$ python3 -q
>>> import numpy as np
>>> np.set_printoptions(precision=2, suppress=True, linewidth=200)
>>> A = np.loadtxt("layer2.csv", delimiter=",")
>>> print(A)
[[1.   0.5  0.25 0.12 0.06 0.03 0.02 0.01]
 [0.5  1.   0.5  0.25 0.12 0.06 0.03 0.02]
 [0.25 0.5  1.   0.5  0.25 0.12 0.06 0.03]
 [0.12 0.25 0.5  1.   0.5  0.25 0.12 0.06]
 [0.06 0.12 0.25 0.5  1.   0.5  0.25 0.12]
 [0.03 0.06 0.12 0.25 0.5  1.   0.5  0.25]
 [0.02 0.03 0.06 0.12 0.25 0.5  1.   0.5 ]
 [0.01 0.02 0.03 0.06 0.12 0.25 0.5  1.  ]]
>>> rng = np.random.default_rng(57)
>>> z = rng.permutation(8)
>>> M2 = A[:, z] * rng.choice([-1, 1], 8)
>>> print(M2)
[[-0.5   0.25 -1.   -0.06 -0.01 -0.02  0.12  0.03]
 [-1.    0.5  -0.5  -0.12 -0.02 -0.03  0.25  0.06]
 [-0.5   1.   -0.25 -0.25 -0.03 -0.06  0.5   0.12]
 [-0.25  0.5  -0.12 -0.5  -0.06 -0.12  1.    0.25]
 [-0.12  0.25 -0.06 -1.   -0.12 -0.25  0.5   0.5 ]
 [-0.06  0.12 -0.03 -0.5  -0.25 -0.5   0.25  1.  ]
 [-0.03  0.06 -0.02 -0.25 -0.5  -1.    0.12  0.5 ]
 [-0.02  0.03 -0.01 -0.12 -1.   -0.5   0.06  0.25]]
>>> U, _, VT = np.linalg.svd(A.T @ M2)
>>> print(np.round(U @ VT, 2) + 0)
[[ 0.  0. -1.  0.  0.  0.  0.  0.]
 [-1.  0.  0.  0.  0.  0.  0.  0.]
 [ 0.  1.  0.  0.  0.  0.  0.  0.]
 [ 0.  0.  0.  0.  0.  0.  1.  0.]
 [ 0.  0.  0. -1.  0.  0.  0.  0.]
 [ 0.  0.  0.  0.  0.  0.  0.  1.]
 [ 0.  0.  0.  0.  0. -1.  0.  0.]
 [ 0.  0.  0.  0. -1.  0.  0.  0.]]
>>> print(z)
[1 2 0 4 7 6 3 5]
>>> print(np.sort(np.abs(np.linalg.eigvals(A))))
[0.35 0.38 0.44 0.56 0.78 1.16 1.77 2.56]
>>> print(np.round(np.linalg.det(A), 2))
0.13
>>> print(np.allclose(A @ A.T, A.T @ A))
True
>>> print(round(np.abs(np.linalg.eigvals(A)).max(), 2))
2.56
>>> z = rng.permutation(8)
>>> print(z)
[0 7 1 5 3 6 4 2]
>>> M2 = A[z][:, z]
>>> print(np.diag(M2))
[1. 1. 1. 1. 1. 1. 1. 1.]
>>> print(np.sort(np.abs(np.linalg.eigvals(M2))))
[0.35 0.38 0.44 0.56 0.78 1.16 1.77 2.56]
>>> print(M2)
[[1.   0.01 0.5  0.03 0.12 0.02 0.06 0.25]
 [0.01 1.   0.02 0.25 0.06 0.5  0.12 0.03]
 [0.5  0.02 1.   0.06 0.25 0.03 0.12 0.5 ]
 [0.03 0.25 0.06 1.   0.25 0.5  0.5  0.12]
 [0.12 0.06 0.25 0.25 1.   0.12 0.5  0.5 ]
 [0.02 0.5  0.03 0.5  0.12 1.   0.25 0.06]
 [0.06 0.12 0.12 0.5  0.5  0.25 1.   0.25]
 [0.25 0.03 0.5  0.12 0.5  0.06 0.25 1.  ]]
>>> ev, vecs = np.linalg.eigh(A)
>>> x0 = np.array([1, 0, 3, 0, 3, 0, 0, 0])
>>> print(np.round(x0 @ A @ x0 / (x0 @ x0), 2), round(ev[0], 2), round(ev[-1], 2))
1.33 0.35 2.56
>>> print((np.sign(vecs[:, -1].round(6)) == np.sign(vecs[0, -1].round(6))).astype(int))
[1 1 1 1 1 1 1 1]
>>> print(np.linalg.eigvalsh(A[1:, 1:]))
[0.35 0.39 0.48 0.66 1.01 1.62 2.49]
>>> print(np.abs(A).sum(axis=1).max(), round(float(np.abs(ev).max()), 2))
2.8 2.56
>>> print(x0 @ A @ x0)
25.36
>>> G = A.T @ A
>>> print((A @ A.T).shape)
(8, 8)
>>> print(np.linalg.matrix_rank(G))
8
>>> print(np.linalg.svd(A, compute_uv=False) ** 2)
[6.57 3.13 1.34 0.6  0.31 0.2  0.14 0.12]
>>> print(np.trace(G), (A ** 2).sum())
12.43 12.43
>>> print(np.diag(G))
[1.33 1.58 1.64 1.66 1.66 1.64 1.58 1.33]
>>> print(np.allclose(G, G.T))
True
>>> X = np.loadtxt("block4.csv", delimiter=",")
>>> print(X)
[[ 0.  0.  0.  0.  0.  0.  0.  0.  0.  0.  0.]
 [ 0.  0.  0. -1.  0.  0.  0.  0.  9.  0.  0.]
 [ 0.  0.  0.  0.  0.  0.  0.  6.  0.  0.  0.]
 [ 0.  0.  0.  0.  0.  0.  7.  0.  0.  0.  0.]
 [ 0.  0. -3.  0.  0.  0.  0.  0.  0.  0.  0.]
 [ 0.  6.  0.  8.  0. -3.  2.  0.  7. -6.  0.]
 [ 0.  0.  0.  0. -4.  0.  0.  0.  0.  0.  7.]
 [-7.  0.  5.  0. -6.  0.  0.  0.  0.  2. -6.]
 [ 0.  0.  0. -8. -6.  0.  0.  0.  9.  3. -4.]]
>>> print([round(float(x), 2) for x in np.linalg.svd(X, compute_uv=False)[:3]])
[16.74, 14.92, 11.29]
>>> print(np.linalg.matrix_rank(X, rtol=0.1))
8
>>> print(round(np.linalg.norm(X, 2) / np.linalg.norm(X), 2))
0.59
>>> print(np.argsort(-np.linalg.norm(X, axis=0).round(6), kind="stable")[:3])
[ 8  3 10]
>>> U, sigma, VT = np.linalg.svd(X)
>>> print(sigma)
[16.74 14.92 11.29  7.83  6.95  6.    3.63  2.4   0.  ]
>>> print(np.argmax(sigma[:-1] / (sigma[1:] + 1e-6)) + 1)
8
>>> M2 = U[:, :8] @ np.diag(sigma[:8]) @ VT[:8]
>>> print(M2.round(2) + 0)
[[ 0.  0.  0.  0.  0.  0.  0.  0.  0.  0.  0.]
 [ 0.  0.  0. -1.  0.  0.  0.  0.  9.  0.  0.]
 [ 0.  0.  0.  0.  0.  0.  0.  6.  0.  0.  0.]
 [ 0.  0.  0.  0.  0.  0.  7.  0.  0.  0.  0.]
 [ 0.  0. -3.  0.  0.  0.  0.  0.  0.  0.  0.]
 [ 0.  6.  0.  8.  0. -3.  2.  0.  7. -6.  0.]
 [ 0.  0.  0.  0. -4.  0.  0.  0.  0.  0.  7.]
 [-7.  0.  5.  0. -6.  0.  0.  0.  0.  2. -6.]
 [ 0.  0.  0. -8. -6.  0.  0.  0.  9.  3. -4.]]
>>> print(np.round(np.linalg.norm(X - M2) / np.linalg.norm(X), 2))
0.0
>>> print(np.round(np.linalg.norm(X - M2, 2), 2), sigma[8])
0.0 0.0
>>> r0 = np.array([-1, 0, 1])
>>> print(np.convolve(X[8], r0))
[ 0.  0.  0.  8.  6. -8. -6.  0. -9. -3. 13.  3. -4.]
>>> print(np.cross(X[8, :3], X[0, :3]))
[0. 0. 0.]
>>> print(np.polyval(r0, X[8]))
[  1.   1.   1. -63. -35.   1.   1.   1. -80.  -8. -15.]
>>> M2 = np.array([[-1, -1],
...     [-1, -2],
...     [2, -2],
...     [-2, 1],
...     [-1, -2],
...     [1, 1],
...     [-2, -2],
...     [1, -1],
...     [0, -1],
...     [0, -1],
...     [2, -2]])
>>> print(np.einsum("ik,kj->ij", X, M2))
[[  0.   0.]
 [  2. -10.]
 [  6.  -6.]
 [-14. -14.]
 [ -6.   6.]
 [-29. -12.]
 [ 18.  -6.]
 [ 11.  19.]
 [ 14.   0.]]
>>> print(np.linalg.matrix_rank(X @ M2))
2
>>> print(np.linalg.matrix_rank(np.vstack([X, M2.T])))
10
>>> print(np.einsum("ik,kj->ji", X, M2))
[[  0.   2.   6. -14.  -6. -29.  18.  11.  14.]
 [  0. -10.  -6. -14.   6. -12.  -6.  19.   0.]]
>>> print(X @ M2)
[[  0.   0.]
 [  2. -10.]
 [  6.  -6.]
 [-14. -14.]
 [ -6.   6.]
 [-29. -12.]
 [ 18.  -6.]
 [ 11.  19.]
 [ 14.   0.]]
>>> U, sigma, VT = np.linalg.svd(X)
>>> vecs = VT[:(sigma > 1e-8).sum()]
>>> x0 = X[3] + 3 * X[4] + rng.integers(2) * np.eye(11)[3]
>>> print(x0)
[ 0.  0. -9.  1.  0.  0.  7.  0.  0.  0.  0.]
>>> print(round(np.linalg.norm(x0 - vecs.T @ vecs @ x0), 2))
0.55
>>> print(np.linalg.matrix_rank(np.vstack([X, x0])))
9
>>> print(np.diag(vecs.T @ vecs))
[0.71 0.42 1.   0.7  0.85 0.11 1.   1.   1.   0.26 0.95]
>>> F = np.loadtxt("arr.csv", delimiter=",")
>>> print(F)
[[ 0.  1. -1.  1.  1.  0.  1.  0.  0. -1. -1. -3.  3.  0. -3.]
 [ 1.  2. -2. -3.  0.  2.  0.  4.  1.  1.  0.  0.  4.  2. -3.]
 [-1. -2.  0. -2.  3.  1.  0. -3. -2.  1. -2. -3. -2. -3.  3.]
 [ 1. -3. -2.  2. -2. -1. -2. -2. -2. -1. -1.  0.  2.  0.  1.]
 [ 1.  0.  3. -2.  2.  1. -4.  2.  1. -1.  0.  4.  0. -3.  0.]
 [ 0.  2.  1. -1.  1.  4.  1. -1.  2. -2.  3.  1. -2. -1.  2.]
 [ 1.  0.  0. -2. -4.  1. -4.  1.  4. -3. -2. -1. -1.  0. -2.]
 [ 0.  4. -3. -2.  2. -1.  1. -2.  2.  1.  3. -1.  3.  1. -1.]
 [ 0.  1. -2. -2.  1.  2.  4.  2.  2.  0.  3.  2.  4. -2.  0.]
 [-1.  1.  1. -1. -1. -2. -3.  1.  0. -4.  2.  0.  3.  2. -1.]
 [-1.  0. -2. -1.  0.  3. -2.  3.  3.  2.  2. -2. -1.  1. -2.]
 [-3.  0. -3.  0.  4.  1. -1. -1.  2.  0. -2.  4.  2. -1.  1.]
 [ 3.  4. -2.  2.  0. -2. -1.  3.  4.  3. -1.  2.  2.  0.  3.]
 [ 0.  2. -3.  0. -3. -1.  0.  1. -2.  2.  1. -1.  0.  2.  0.]
 [-3. -3.  3.  1.  0.  2. -2. -1.  0. -1. -2.  1.  3.  0.  2.]]
>>> ev, vecs = np.linalg.eigh(F)
>>> x0 = np.array([-4, -9, -9, 0, 4, 6, 9, -6, -9, 8, 3, 9, -5, 1, -2])
>>> print((np.sign(vecs[:, -1].round(6)) == np.sign(vecs[0, -1].round(6))).astype(int))
[1 1 0 0 0 1 1 1 1 1 1 1 1 1 0]
>>> print(x0 @ F @ x0)
-1476.0
>>> O, vecs = np.linalg.qr(F[:, :2])[0], np.linalg.qr(F[:, 2:])[0]
>>> sigma = np.linalg.svd(O.T @ vecs, compute_uv=False)
>>> print((sigma > 0.9).sum())
1
>>> print(np.round(np.linalg.norm(O @ O.T - vecs @ vecs.T, 2), 2))
1.0
>>> M2 = F + rng.integers(-2, 3, (15, 14)) @ rng.integers(-2, 3, (14, 15))
>>> print(M2)
[[ -9.  -2.  -7.   2.   6.   5.   9.   4.  -5.  13.  -2.  -6.  -1.   0.  -3.]
 [ 13.  -4.   6.   1.  -7.   3.   9.   4. -12.  -9.   3.  12.  -8.  -1.  -2.]
 [ -2.  -1.   7. -13.  -3.   5.  20.  -2. -18.  -1.  -8.  -2. -20.  -4.  -4.]
 [  5.  -9.   4.   1.  -4.   3.  -9. -13.  -8.  -5.   2.   7.  -7.  10. -12.]
 [  9.   6.   3.   0.  11. -13.  -4.   7.   7. -14. -13.   3.  10. -11.   0.]
 [  0.   5.  -4.   2.   1.  -2.  -5.  -5.   5.   5.   7.   4.   5.   0.  -5.]
 [  5.  -8.  -3.   3.  -8.  14.  -3.   0.   2.   8.  -2.   1. -14.   0. -10.]
 [ 10.  -8. -15.  -7.  10.  -7. -18. -12.   5.  11.  11.   4.  15.   5.   2.]
 [ -6.   5.  -2.  -3. -14.  14.  20.   4.  -8.  11.   7.   7. -16.  -5.  -9.]
 [ -4.   9.  -2.  -5.  -3. -12. -16. -10.   7.  -6.   9.   3.   2.  -2.  -1.]
 [ -9.   8.   3.  -1.  -7.  -5. -10.  -3.  15.  -6.  -1.  -7.   1.   8.  -8.]
 [  8.   6.  -8.  -4.  18. -18.  -9.  -8.  -3.  -8.   7.  13.  11.  -5.  12.]
 [  6.  18.  -1.  -4.   4. -11.   1.  12.  15.  -5. -11.   3.  10.   0.   6.]
 [ -9.  14.   8.  -6.   2.  -7.   7.  -2.   6.  -5.  -9.  -9.  -5.  -5. -15.]
 [  4.   4.   6.  -1.  -1.   5.   0.   1.  -1.  -5.  -3.   5.   1.  -6.  -3.]]
>>> print(np.abs(M2 - F).sum(axis=1))
[ 68. 101. 102.  93.  95.  59.  75. 127. 118.  78.  93. 129.  89. 119.  50.]
>>> r0 = np.array([-1, 5, -4])
>>> print(np.cross(M2[10, :3], M2[6, :3]))
[  0. -12.  32.]
>>> print(np.correlate(M2[10], M2[6], "full"))
[  90.  -80.   96. -111.   54.  -21.  237.  135.   24. -106.  -62.   39.  -42.  125.  -62. -210.   82.  258.  -93.  116. -198.  -74.  233. -174.  136.  -91.  -35.  104.  -40.]
